% python3 -q
>>> import numpy as np
>>> np.set_printoptions(precision=1, suppress=True, linewidth=160, floatmode="fixed")
>>> data = np.load("mat.npy")
>>> data
array([[ 2, -3,  3,  2,  3,  0,  0,  3],
       [-3,  2,  0,  3,  3,  1,  0,  1],
       [ 2, -3,  3,  0, -3,  0, -1,  2],
       [ 3,  0,  1,  3,  2,  0,  2,  3]])
>>> A2 = data[0, 0] * data[1:] - np.outer(data[1:, 0], data[0])
>>> A2
array([[  0,  -5,   9,  12,  15,   2,   0,  11],
       [  0,   0,   0,  -4, -12,   0,  -2,  -2],
       [  0,   9,  -7,   0,  -5,   0,   4,  -3]])
>>> np.flatnonzero(~A2.round(6).any(axis=1))
array([], dtype=int64)
>>> A2 = np.array([[-3, 1, -1],
...     [-3, 2, 2],
...     [2, 3, -1],
...     [0, 3, 2],
...     [-3, -1, 2],
...     [1, 0, -3],
...     [2, 2, -2],
...     [-2, 3, -3]])
>>> np.einsum("ij,ij->i", data, data)
array([44, 33, 36, 36])
>>> np.einsum("ik,kj->ij", data, A2)
array([[ -6,  17, -10],
       [ -7,  10,  13],
       [ 12,  12, -21],
       [-15,  26,  -7]])
>>> np.einsum("ij->j", data)
array([ 4, -4,  7,  8,  5,  1,  1,  9])
>>> np.linalg.matrix_rank(data @ A2)
np.int64(3)
>>> print(np.einsum("ik,kj->ji", data, A2))
[[ -6  -7  12 -15]
 [ 17  10  12  26]
 [-10  13 -21  -7]]
>>> x0 = np.array([0, 3, 3, 2, -2, 0, 2, -2])
>>> (data * x0).sum(axis=1)
array([-8,  4,  0,  3])
>>> np.linalg.norm(data @ x0) <= np.linalg.norm(data, 2) * np.linalg.norm(x0) + 1e-9
np.True_
>>> data @ np.eye(8)[5]
array([0.0, 1.0, 0.0, 0.0])
>>> gram = data.T @ data
>>> np.linalg.svd(data, compute_uv=False) ** 2
array([78.8, 53.0, 11.6,  5.6])
>>> gram
array([[ 26, -18,  15,   4,  -3,  -3,   4,  16],
       [-18,  22, -18,   0,   6,   2,   3, -13],
       [ 15, -18,  19,   9,   2,   0,  -1,  18],
       [  4,   0,   9,  22,  21,   3,   6,  18],
       [ -3,   6,   2,  21,  31,   3,   7,  12],
       [ -3,   2,   0,   3,   3,   1,   0,   1],
       [  4,   3,  -1,   6,   7,   0,   5,   4],
       [ 16, -13,  18,  18,  12,   1,   4,  23]])
>>> A = np.load("a.npy")
>>> A
array([[ 1.0, -1.0, -2.0,  3.0,  3.0,  1.0,  1.0,  2.0,  2.0, -1.0, -1.0,  1.0, -1.0],
       [-3.0, -3.0,  0.0, -3.0,  1.0,  3.0, -2.0,  1.0,  0.0, -2.0, -2.0, -1.0, -1.0],
       [ 0.0, -2.0, -1.0,  2.0,  3.0,  3.0,  2.0,  0.0, -2.0,  1.0,  2.0, -1.0, -1.0],
       [ 1.0, -2.0,  3.0, -2.0, -1.0,  3.0,  0.0, -1.0,  0.0,  0.0,  1.0,  2.0, -1.0],
       [-2.0, -2.0,  1.0,  1.0,  0.0,  3.0,  2.0, -2.0, -2.0,  2.0,  0.0,  2.0,  0.0],
       [-1.0, -1.0,  2.0,  1.0, -1.0,  3.0, -1.0,  0.0,  0.0,  1.0,  2.0,  0.0,  1.0],
       [ 0.0,  0.0,  0.0,  0.0,  0.0,  0.0,  1.0,  0.0,  1.0,  1.0,  2.0,  2.0,  1.0],
       [ 0.0,  0.0,  0.0,  0.0,  0.0,  0.0,  1.0,  0.0,  1.0,  0.0,  0.0,  1.0,  1.0],
       [ 0.0,  0.0,  0.0,  0.0,  0.0,  0.0,  1.0,  2.0,  1.0,  2.0,  2.0,  0.0,  1.0],
       [ 0.0,  0.0,  0.0,  0.0,  0.0,  0.0,  0.0,  0.0,  2.0,  0.0,  2.0,  0.0,  1.0],
       [ 0.0,  0.0,  0.0,  0.0,  0.0,  0.0,  0.0,  1.0,  2.0,  0.0,  0.0,  0.0,  0.0],
       [ 0.0,  0.0,  0.0,  0.0,  0.0,  0.0,  2.0,  1.0,  2.0,  1.0,  0.0,  1.0,  1.0],
       [ 0.0,  0.0,  0.0,  0.0,  0.0,  0.0,  1.0,  2.0,  1.0,  2.0,  1.0,  0.0,  0.0]])
>>> r0, r1 = A[8], A[6]
>>> r0 @ r0
np.float64(15.0)
>>> r0 @ r1
np.float64(9.0)
>>> pr = (r0 @ r1) / (r0 @ r0) * r0
>>> pr
array([0.0, 0.0, 0.0, 0.0, 0.0, 0.0, 0.6, 1.2, 0.6, 1.2, 1.2, 0.0, 0.6])
>>> np.linalg.matrix_rank(np.outer(r0, r1))
np.int64(1)
>>> round(float(np.linalg.norm(r0 + r1) ** 2 + np.linalg.norm(r0 - r1) ** 2), 1)
54.0
